$ python -q
>>> import numpy as np
>>> np.set_printoptions(precision=2, suppress=True, linewidth=100, floatmode="fixed")
>>> def tidy(a):
...     return np.round(a, 2) + 0
... 
>>> mat = np.loadtxt("sample19.csv", delimiter=",")
>>> mat
array([[1.00, 0.70, 0.49, 0.34],
       [0.70, 1.00, 0.70, 0.49],
       [0.49, 0.70, 1.00, 0.70],
       [0.34, 0.49, 0.70, 1.00]])
>>> # symmetric
>>> Lm = np.linalg.cholesky(mat)
>>> tidy(np.prod(np.diag(Lm)) ** 2), tidy(np.linalg.det(mat))
(np.float64(0.13), np.float64(0.13))
>>> tidy(Lm @ Lm.T)
array([[1.00, 0.70, 0.49, 0.34],
       [0.70, 1.00, 0.70, 0.49],
       [0.49, 0.70, 1.00, 0.70],
       [0.34, 0.49, 0.70, 1.00]])
>>> tidy(np.diag(Lm) ** 2)
array([1.00, 0.51, 0.51, 0.51])
>>> tidy(Lm)
array([[1.00, 0.00, 0.00, 0.00],
       [0.70, 0.71, 0.00, 0.00],
       [0.49, 0.50, 0.71, 0.00],
       [0.34, 0.35, 0.50, 0.71]])
>>> G = mat.T @ mat
>>> np.allclose(G, G.T)
True
>>> tidy(np.linalg.svd(mat, compute_uv=False) ** 2)
array([7.42, 0.57, 0.10, 0.04])
>>> tidy(np.diag(G))
array([1.85, 2.22, 2.22, 1.85])
>>> ev, V = np.linalg.eigh(mat)
>>> x = np.array([1, 4, 2, 3])
>>> tidy(np.abs(mat).sum(axis=1).max()), tidy(np.abs(ev).max())
(np.float64(2.89), np.float64(2.72))
>>> tidy(x @ mat @ x)
np.float64(70.96)
>>> rng = np.random.default_rng(791)
>>> W0 = np.array([[1, 2, 2], [0, -2, 2], [-2, 0, -1], [1, -1, 1], [-2, 0, -2]]) * (rng.random((5, 3)) < 0.3)
>>> W0
array([[ 0,  0,  2],
       [ 0, -2,  2],
       [ 0,  0,  0],
       [ 0,  0,  0],
       [ 0,  0, -2]])
>>> r = np.linalg.matrix_rank(W0)
>>> r
np.int64(2)
>>> ns = np.linalg.svd(W0)[2][r:].T
>>> ns @ ns.T
array([[1.00, 0.00, 0.00],
       [0.00, 0.00, 0.00],
       [0.00, 0.00, 0.00]])
>>> A2 = W0 + rng.integers(-2, 3, (5, 2)) @ rng.integers(-2, 3, (2, 3))
>>> A2
array([[-2,  4, -3],
       [-4,  2, -2],
       [-6,  4, -3],
       [ 0,  4, -6],
       [ 6, -4,  1]])
>>> A2 - W0
array([[-2,  4, -5],
       [-4,  4, -4],
       [-6,  4, -3],
       [ 0,  4, -6],
       [ 6, -4,  3]])
>>> tidy(np.linalg.svd(A2 - W0, compute_uv=False))
array([15.31,  5.70,  0.00])
>>> np.abs(A2 - W0).sum(axis=1)
array([11, 12, 13, 10, 13])
>>> J = np.load("mat.npy")
>>> J
array([[ -3,  -1,  -7,  -1,   7],
       [  6,   1,  -3, -10,   7],
       [  3,  -2,   6,  -6,  11],
       [ 11,   2,   1,  -8,  20],
       [ 10,   5,  -2, -14,  11],
       [  8,   6,   7,  -6,  16],
       [ 14,  10,   6,  -7,  11],
       [ 16,  13,  10, -13,   9],
       [ 20,   6,   5, -16,   2],
       [ 17,  -2,  -1, -15,  10],
       [ 20,  -1,   7, -22,   6],
       [ 29,   6,   0, -26,  13],
       [ 24,   7,  -1, -33,  22],
       [ 27,   2,  -8, -29,  20],
       [ 32,  -2,  -7, -35,  15],
       [ 26,   7, -13, -37,  13],
       [ 24,  -2,  -4, -38,  14],
       [ 17,  -3,   2, -41,   8],
       [ 25,   6,   5, -34,   5],
       [ 26,  10,  -4, -25,  13],
       [ 31,   8,   2, -22,  15],
       [ 25,  15,   6, -25,   8],
       [ 19,  11,  -3, -28,  12],
       [ 18,  10,  -8, -36,  15],
       [ 16,  18,  -6, -42,  24],
       [ 18,  13,   2, -48,  30],
       [ 12,  18,  -2, -57,  37],
       [ 17,  22,  -6, -59,  42],
       [ 19,  30,  -4, -55,  47],
       [ 26,  28,  -6, -56,  42],
       [ 27,  23,  -7, -65,  34],
       [ 32,  29,  -2, -59,  32],
       [ 30,  32,   5, -60,  39],
       [ 28,  25,   5, -53,  32],
       [ 36,  17,  -4, -52,  36],
       [ 45,  22, -10, -48,  40]])
>>> Xc = J - J.mean(axis=0)
>>> left, sigma, vt = np.linalg.svd(Xc, full_matrices=False)
>>> np.linalg.matrix_rank(Xc)
np.int64(5)
>>> tidy(Xc.mean(axis=0))
array([0.00, 0.00, 0.00, 0.00, 0.00])
>>> (np.sign(left[:, 0]) == np.sign(left[0, 0])).astype(int)
array([1, 1, 1, 1, 1, 1, 1, 1, 1, 1, 1, 1, 0, 1, 1, 0, 1, 1, 1, 1, 1, 1, 1, 1, 0, 0, 0, 0, 0, 0, 0,
       0, 0, 0, 0, 0])
>>> Xc = J - J.mean(axis=0)
>>> V = np.linalg.svd(Xc)[2][:1]
>>> A2 = Xc - Xc @ V.T @ V
>>> tidy(np.diag(V.T @ V))
array([0.06, 0.13, 0.01, 0.57, 0.23])
>>> tidy(A2.std(axis=0))
array([7.59, 5.44, 5.22, 4.21, 5.44])
>>> tidy(np.linalg.norm(A2) / np.linalg.norm(Xc))
np.float64(0.47)
>>> np.linalg.norm(A2, axis=1).round(6).argmax()
np.int64(35)
>>> E = np.array([[3, -1, 0, -1],
...     [1, 3, 1, 0],
...     [-1, 3, 3, 2],
...     [-2, -3, -1, -2],
...     [6, 8, 3, -1]])
>>> E
array([[ 3, -1,  0, -1],
       [ 1,  3,  1,  0],
       [-1,  3,  3,  2],
       [-2, -3, -1, -2],
       [ 6,  8,  3, -1]])
>>> hat = E @ np.linalg.solve(E.T @ E, E.T)
>>> tidy(hat)
array([[ 0.91, -0.27,  0.00,  0.00,  0.09],
       [-0.27,  0.18,  0.00,  0.00,  0.27],
       [ 0.00,  0.00,  1.00,  0.00,  0.00],
       [ 0.00,  0.00,  0.00,  1.00,  0.00],
       [ 0.09,  0.27,  0.00,  0.00,  0.91]])
>>> np.linalg.matrix_rank(np.eye(5) - hat)
np.int64(1)
>>> A = np.load("block0.npy")
>>> tidy(A)
array([[-0.20, -0.25, -0.48, -0.82],
       [-0.78, -0.38,  0.49,  0.02],
       [-0.39, -0.11, -0.73,  0.55],
       [-0.44,  0.88, -0.01, -0.16]])
>>> tidy(np.linalg.matrix_power(A, 3))
array([[ 0.12, -0.01, -0.87, -0.48],
       [-0.62,  0.64,  0.15, -0.44],
       [-0.77, -0.54, -0.23,  0.24],
       [-0.04,  0.55, -0.41,  0.73]])
>>> np.allclose(A, A.T)
False
>>> tidy((A + A.T) / 2)
array([[-0.20, -0.52, -0.43, -0.63],
       [-0.52, -0.38,  0.19,  0.45],
       [-0.43,  0.19, -0.73,  0.27],
       [-0.63,  0.45,  0.27, -0.16]])
>>> q = A.astype(float).copy()
>>> for j in range(4):
...     q[:, j] -= q[:, :j] @ (q[:, :j].T @ q[:, j])
...     q[:, j] /= np.linalg.norm(q[:, j])
... 
>>> tidy(q.T @ q)
array([[1.00, 0.00, 0.00, 0.00],
       [0.00, 1.00, 0.00, 0.00],
       [0.00, 0.00, 1.00, 0.00],
       [0.00, 0.00, 0.00, 1.00]])
>>> tidy(q)
array([[-0.20, -0.25, -0.48, -0.82],
       [-0.78, -0.38,  0.49,  0.02],
       [-0.39, -0.11, -0.73,  0.55],
       [-0.44,  0.88, -0.01, -0.16]])
>>> tidy(q.T @ A)
array([[1.00, 0.00, 0.00, 0.00],
       [0.00, 1.00, 0.00, 0.00],
       [0.00, 0.00, 1.00, 0.00],
       [0.00, 0.00, 0.00, 1.00]])
>>> left, sigma, vt = np.linalg.svd(W0)
>>> np.argmax(sigma[:-1] / (sigma[1:] + 1e-6)) + 1
np.int64(2)
>>> A2 = left[:, :2] @ np.diag(sigma[:2]) @ vt[:2]
>>> tidy(np.linalg.norm(W0 - A2, 2)), sigma[2]
(np.float64(0.0), np.float64(0.0))
>>> u, v = A[3], A[1]
>>> tidy(u @ v)
np.float64(0.0)
>>> p = (u @ v) / (u @ u) * u
>>> tidy(np.linalg.norm(u + v) ** 2 + np.linalg.norm(u - v) ** 2)
np.float64(4.0)
>>> tidy(v - p)
array([-0.78, -0.38,  0.49,  0.02])
>>> tidy(p)
array([0.00, 0.00, 0.00, 0.00])
>>> tidy((v - p) @ u)
np.float64(0.0)
>>> X = np.loadtxt("layer3.csv", delimiter=",")
>>> X
array([[-10.21,  31.91,  11.55,  20.27,  20.07, -20.70,  19.57, -30.48,   9.69],
       [ -8.74,  31.38,   9.89,  22.00,  19.98, -20.58,  19.21, -30.25,  11.16],
       [-10.39,  30.23,  13.27,  19.61,  18.90, -18.29,  20.07, -28.42,  11.03],
       [ -9.99,  29.53,   8.57,  20.07,  19.74, -18.04,  21.17, -30.10,   9.12],
       [ -8.44,  29.47,  11.92,  19.53,  19.34, -20.20,  18.77, -31.99,  10.15],
       [ -8.24,  28.28,   9.26,  20.32,  19.56, -20.70,  21.38, -28.81,   8.88],
       [-10.61,  29.68,   9.41,  19.36,  20.05, -20.26,  18.74, -30.20,  10.78],
       [-10.52,  29.40,  10.06,  21.17,  20.38, -18.64,  20.12, -28.30,   8.90],
       [-10.28,  30.09,  10.71,  21.03,  19.17, -20.16,  19.46, -30.08,  10.96],
       [-11.52,  29.71,   8.98,  20.42,  18.73, -18.40,  21.09, -29.95,  11.32],
       [ -8.63,  29.21,   9.94,  21.19,  21.09, -19.26,  19.64, -29.89,   8.61],
       [ -9.40,  30.42,  10.10,  19.14,  19.23, -20.86,  19.11, -29.27,   8.51],
       [-10.53,  29.97,   9.33,  19.16,  18.07, -18.98,  18.72, -32.08,  10.06],
       [ -8.97,  29.26,  10.09,  20.48,  20.16, -20.96,  19.96, -29.64,   8.72],
       [ -8.29,  29.13,   9.28,  20.51,  19.27, -20.02,  21.50, -30.29,  10.48],
       [ -8.91,  29.45,  10.59,  19.94,  18.99, -20.97,  20.92, -30.83,   8.42],
       [-12.14,  29.90,  10.29,  18.74,  19.70, -19.82,  19.89, -28.63,  10.13],
       [ -8.67,  29.03,   9.87,  19.13,  20.59, -20.75,  20.38, -30.09,   9.69],
       [ -9.91,  31.23,  11.56,  20.34,  21.09, -21.29,  17.97, -30.65,   7.50],
       [-10.17,  30.45,  10.25,  19.21,  19.29, -17.93,  21.27, -30.26,  10.42],
       [-11.49,  28.64,   9.74,  19.73,  20.26, -20.17,  19.77, -29.28,   9.63],
       [ -8.73,  29.77,   9.77,  20.58,  19.89, -20.70,  19.67, -30.29,  10.11],
       [ -8.97,  29.22,   8.94,  19.45,  20.65, -21.52,  19.10, -28.45,   8.71],
       [-13.28,  30.28,   9.98,  19.12,  20.66, -21.52,  22.36, -29.45,  10.68],
       [-10.49,  29.90,  10.81,  18.88,  22.33, -19.58,  18.40, -29.98,   9.86],
       [-11.14,  30.08,   9.99,  20.74,  16.43, -19.74,  19.10, -27.85,   9.81],
       [-10.17,  30.60,   8.13,  20.64,  21.36, -20.54,  19.55, -31.99,  10.32],
       [-10.84,  30.77,   8.95,  20.86,  18.48, -19.19,  16.89, -30.24,   8.77],
       [-10.82,  29.28,  11.02,  20.14,  19.68, -19.03,  20.19, -29.97,  10.10],
       [ -8.48,  29.82,  10.68,  21.05,  19.17, -18.33,  20.31, -31.13,  10.24],
       [-10.75,  28.96,  11.43,  21.29,  19.69, -19.81,  18.38, -30.19,  10.33],
       [-10.81,  31.12,   9.66,  19.34,  20.82, -19.75,  21.56, -30.63,  10.07],
       [ -9.35,  28.08,   9.14,  19.40,  19.65, -18.91,  20.04, -29.88,   9.08],
       [-10.35,  28.90,   9.18,  19.82,  19.15, -19.24,  19.36, -28.74,   9.59],
       [ -7.42,  31.80,   9.00,  19.75,  20.32, -20.13,  17.74, -28.37,  10.32],
       [-10.46,  29.62,  12.17,  20.30,  20.11, -20.19,  18.23, -31.50,  10.72]])
>>> q, V = np.linalg.qr(X[:, :3])[0], np.linalg.qr(X[:, 3:])[0]
>>> sigma = np.linalg.svd(q.T @ V, compute_uv=False)
>>> tidy(sigma)
array([1.00, 0.36, 0.14])
>>> (sigma > 0.9).sum()
np.int64(1)
>>> tidy(np.degrees(np.arccos(sigma.clip(0, 1))))
array([ 1.81, 69.21, 81.71])
>>> np.linalg.cond(X) > 100
np.False_
>>> tidy(np.linalg.norm(X, 2) / np.linalg.norm(X))
np.float64(1.0)
>>> np.argsort(-np.linalg.norm(X, axis=0).round(6), kind="stable")[:3]
array([7, 1, 3])
>>> tidy(np.abs(np.linalg.svd(X)[2][-1]))
array([0.05, 0.55, 0.06, 0.36, 0.15, 0.32, 0.19, 0.09, 0.63])
>>> G = np.cov(X, rowvar=False)
>>> tidy(np.polyfit(X[:, 8], X[:, 5], 1))
array([  0.27, -22.52])
>>> np.argsort(-X.std(axis=0).round(6), kind="stable")
array([0, 6, 2, 7, 4, 5, 1, 8, 3])
>>> tidy(np.linalg.eigvalsh(G)[::-1])
array([2.02, 1.69, 1.34, 1.23, 0.99, 0.74, 0.64, 0.51, 0.48])
>>> tidy(X.std(axis=0))
array([1.22, 0.89, 1.08, 0.78, 1.02, 0.98, 1.19, 1.05, 0.89])
>>> G.shape
(9, 9)
>>> np.argwhere(np.triu(np.abs(np.corrcoef(X.T)) > 0.8, 1))
array([], shape=(0, 2), dtype=int64)
>>> q, R = np.linalg.qr(X)
>>> tidy(abs(R[0, 0])), tidy(np.linalg.norm(X[:, 0]))
(np.float64(60.13), np.float64(60.13))
>>> np.allclose(R.T @ R, X.T @ X)
True
>>> tidy(np.trace(q @ q.T))
np.float64(9.0)
>>> x = np.array([3, 3, 2, 0, 2, 1, 1, 2, 1])
>>> h = np.maximum(X @ x, 0)
>>> np.tanh(X @ x)
array([1.00, 1.00, 1.00, 1.00, 1.00, 1.00, 1.00, 1.00, 1.00, 1.00, 1.00, 1.00, 1.00, 1.00, 1.00,
       1.00, 1.00, 1.00, 1.00, 1.00, 1.00, 1.00, 1.00, 1.00, 1.00, 1.00, 1.00, 1.00, 1.00, 1.00,
       1.00, 1.00, 1.00, 1.00, 1.00, 1.00])
>>> F = np.load("a.npy")
>>> F
array([[ 0.00,  0.00,  0.00, -2.00],
       [ 0.00,  0.00, -1.00,  2.00],
       [ 0.00, -1.00,  0.00,  0.00],
       [-2.00,  2.00,  0.00,  0.00]])
>>> A2 = np.linalg.inv(F)
>>> tidy(np.linalg.slogdet(F)[0])
np.float64(1.0)
>>> tidy(np.linalg.inv(A2))
array([[ 0.00,  0.00,  0.00, -2.00],
       [ 0.00,  0.00, -1.00,  2.00],
       [ 0.00, -1.00,  0.00,  0.00],
       [-2.00,  2.00,  0.00,  0.00]])
>>> tidy(np.linalg.cond(F))
np.float64(4.27)
>>> A2
array([[-0.00, -0.00, -1.00, -0.50],
       [-0.00, -0.00, -1.00, -0.00],
       [-1.00, -1.00, -0.00, -0.00],
       [-0.50, -0.00, -0.00, -0.00]])
